% python3 -q
>>> import numpy as np
>>> import numpy.linalg as la
>>> np.set_printoptions(suppress=True, linewidth=160)
>>> def rnd(a):
...     return np.round(a, 2) + 0
... 
>>> rng = np.random.default_rng(2831)
>>> W0 = np.eye(4, dtype=int)[rng.permutation(4)]
>>> print(W0)
[[0 0 1 0]
 [1 0 0 0]
 [0 1 0 0]
 [0 0 0 1]]
>>> M2 = np.array([[4, 4, 1], [1, 3, 0]])
>>> cent = np.kron(M2, W0)
>>> rnd(la.norm(cent, 2)), rnd(la.norm(M2, 2) * la.norm(W0, 2))
(np.float64(6.42), np.float64(6.42))
>>> la.matrix_rank(cent)
np.int64(8)
>>> W0 @ np.ones(4)
array([1., 1., 1., 1.])
>>> print(la.matrix_power(W0, 2))
[[0 1 0 0]
 [0 0 1 0]
 [1 0 0 0]
 [0 0 0 1]]
>>> print(rnd(np.sort(np.abs(la.eigvals(W0)))[::-1]))
[1. 1. 1. 1.]
>>> pr = np.eye(4)[3]
>>> for _ in range(3):
...     pr = pr @ W0
...     print(pr.round(2))
... 
[0. 0. 0. 1.]
[0. 0. 0. 1.]
[0. 0. 0. 1.]
>>> M2 = W0 / la.norm(W0, axis=1, keepdims=True)
>>> cov = M2 @ M2.T
>>> np.argwhere(np.triu(np.abs(cov) > 0.95, 1))
array([], shape=(0, 2), dtype=int64)
>>> rnd(la.norm(M2, axis=1))
array([1., 1., 1., 1.])
>>> rnd(np.sort(la.eigvals(W0).real))
array([-0.5, -0.5,  1. ,  1. ])
>>> (la.matrix_power((W0 != 0) + (W0.T != 0) + np.eye(4), 4) > 0).astype(int)
array([[1, 1, 1, 0],
       [1, 1, 1, 0],
       [1, 1, 1, 0],
       [0, 0, 0, 1]])
>>> (W0 != 0).astype(int)
array([[0, 0, 1, 0],
       [1, 0, 0, 0],
       [0, 1, 0, 0],
       [0, 0, 0, 1]])
>>> np.flatnonzero(la.matrix_power((W0 != 0) + (W0.T != 0) + np.eye(4), 4)[1])
array([0, 1, 2])
>>> feats = np.load("w.npy")
>>> feats
array([[ 4,  5,  6,  7,  8,  9],
       [10, 11, 12, 13, 14, 15],
       [16, 17, 18, 19, 20, 21]])
>>> rnd(la.norm(feats, 2) / la.norm(feats))
np.float64(1.0)
>>> la.cond(feats) > 100
np.True_
>>> Uu, s, VT = la.svd(feats)
>>> rnd(s)
array([57.36,  2.63,  0.  ])
>>> M2 = Uu[:, :2] @ np.diag(s[:2]) @ VT[:2]
>>> rnd(la.norm(feats - M2, 2)), rnd(s[2])
(np.float64(0.0), np.float64(0.0))
>>> rnd(la.norm(feats - M2) / la.norm(feats))
np.float64(0.0)
>>> rnd(M2)
array([[ 4.,  5.,  6.,  7.,  8.,  9.],
       [10., 11., 12., 13., 14., 15.],
       [16., 17., 18., 19., 20., 21.]])
>>> r0, g = feats[1], feats[2]
>>> r0 @ g
np.int64(1405)
>>> r0 @ r0
np.int64(955)
>>> pr = (r0 @ g) / (r0 @ r0) * r0
>>> la.matrix_rank(np.outer(r0, g))
np.int64(1)
>>> print(rnd(pr))
[14.71 16.18 17.65 19.13 20.6  22.07]
>>> rnd(la.norm(r0 + g) ** 2 + la.norm(r0 - g) ** 2)
np.float64(6052.0)
>>> rnd(g - pr)
array([ 1.29,  0.82,  0.35, -0.13, -0.6 , -1.07])
>>> feats.reshape(2, -1)
array([[ 4,  5,  6,  7,  8,  9, 10, 11, 12],
       [13, 14, 15, 16, 17, 18, 19, 20, 21]])
>>> feats.ravel(order="F")
array([ 4, 10, 16,  5, 11, 17,  6, 12, 18,  7, 13, 19,  8, 14, 20,  9, 15, 21])
>>> t3 = feats.reshape(3, 2, -1)
>>> print(t3.shape)
(3, 2, 3)
>>> t3[:, 0]
array([[ 4,  5,  6],
       [10, 11, 12],
       [16, 17, 18]])
>>> np.einsum("ihd,jhd->hij", t3, t3).shape
(2, 3, 3)
>>> print(t3.sum(axis=1))
[[11 13 15]
 [23 25 27]
 [35 37 39]]
>>> np.swapaxes(t3, 1, 2)[1]
array([[10, 13],
       [11, 14],
       [12, 15]])
>>> np.einsum("ihd,ihd->ih", t3, t3)
array([[  77,  194],
       [ 365,  590],
       [ 869, 1202]])
>>> arr = np.loadtxt("test13.csv", delimiter=",")
>>> print(arr)
[[ 1.  0.  0.  0.  0.  0.]
 [ 2. -2.  0.  0.  0.  0.]
 [ 2.  1.  2.  0.  0.  0.]
 [-1.  0.  2.  1.  0.  0.]
 [ 1. -2.  2. -2. -2.  0.]
 [ 2.  0.  1. -2.  0.  0.]]
>>> z = rng.permutation(6)
>>> z
array([0, 2, 3, 4, 1, 5])
>>> M2 = arr[z][:, z]
>>> M2
array([[ 1.,  0.,  0.,  0.,  0.,  0.],
       [ 2.,  2.,  0.,  0.,  1.,  0.],
       [-1.,  2.,  1.,  0.,  0.,  0.],
       [ 1.,  2., -2., -2., -2.,  0.],
       [ 2.,  0.,  0.,  0., -2.,  0.],
       [ 2.,  1., -2.,  0.,  0.,  0.]])
>>> rnd(np.sort(np.abs(la.eigvals(M2))))
array([0., 1., 1., 2., 2., 2.])
>>> rank = la.matrix_rank(arr)
>>> rank
np.int64(5)
>>> N = la.svd(arr)[2][rank:].T
>>> la.matrix_rank(arr.T @ arr), la.matrix_rank(arr @ arr.T)
(np.int64(5), np.int64(5))
>>> [int(la.matrix_rank(arr[:i])) for i in range(1, len(arr) + 1)]
[1, 2, 3, 4, 5, 5]
>>> N[:, 0] / N[np.abs(N[:, 0]).round(6).argmax(), 0]
array([0., 0., 0., 0., 0., 1.])
>>> Uu, s, VT = la.svd(arr)
>>> np.argmax(s[:-1] / (s[1:] + 1e-6)) + 1
np.int64(5)
>>> print(rnd(s))
[5.29 3.03 2.87 2.04 0.71 0.  ]
>>> M2 = Uu[:, :5] @ np.diag(s[:5]) @ VT[:5]
>>> la.matrix_rank(M2)
np.int64(5)
>>> rnd(np.abs(arr - M2).max())
np.float64(0.0)
>>> la.matrix_rank(arr, rtol=0.05)
np.int64(5)
>>> arr @ arr
array([[ 1.,  0.,  0.,  0.,  0.,  0.],
       [-2.,  4.,  0.,  0.,  0.,  0.],
       [ 8.,  0.,  4.,  0.,  0.,  0.],
       [ 2.,  2.,  6.,  1.,  0.,  0.],
       [ 1., 10., -4.,  2.,  4.,  0.],
       [ 6.,  1., -2., -2.,  0.,  0.]])
>>> r0 = np.array([0, 0, 2, 2, 0])
>>> m1 = r0[np.abs(np.subtract.outer(np.arange(5), np.arange(5)))]
>>> m1
array([[0, 0, 2, 2, 0],
       [0, 0, 0, 2, 2],
       [2, 0, 0, 0, 2],
       [2, 2, 0, 0, 0],
       [0, 2, 2, 0, 0]])
>>> M2 = m1 + rng.integers(-2, 3, (5, 3)) @ rng.integers(-2, 3, (3, 5))
>>> M2
array([[-2, -2,  5, -2,  3],
       [ 8,  2,  0, 12,  2],
       [10,  2,  0, 10,  2],
       [ 2,  0,  1, -1,  1],
       [ 0, -4, -4,  0, -6]])
>>> rnd(la.svd(M2 - m1, compute_uv=False))
array([18.99, 10.75,  4.1 ,  0.  ,  0.  ])
>>> la.matrix_rank(M2 - m1, tol=1e-8)
np.int64(3)
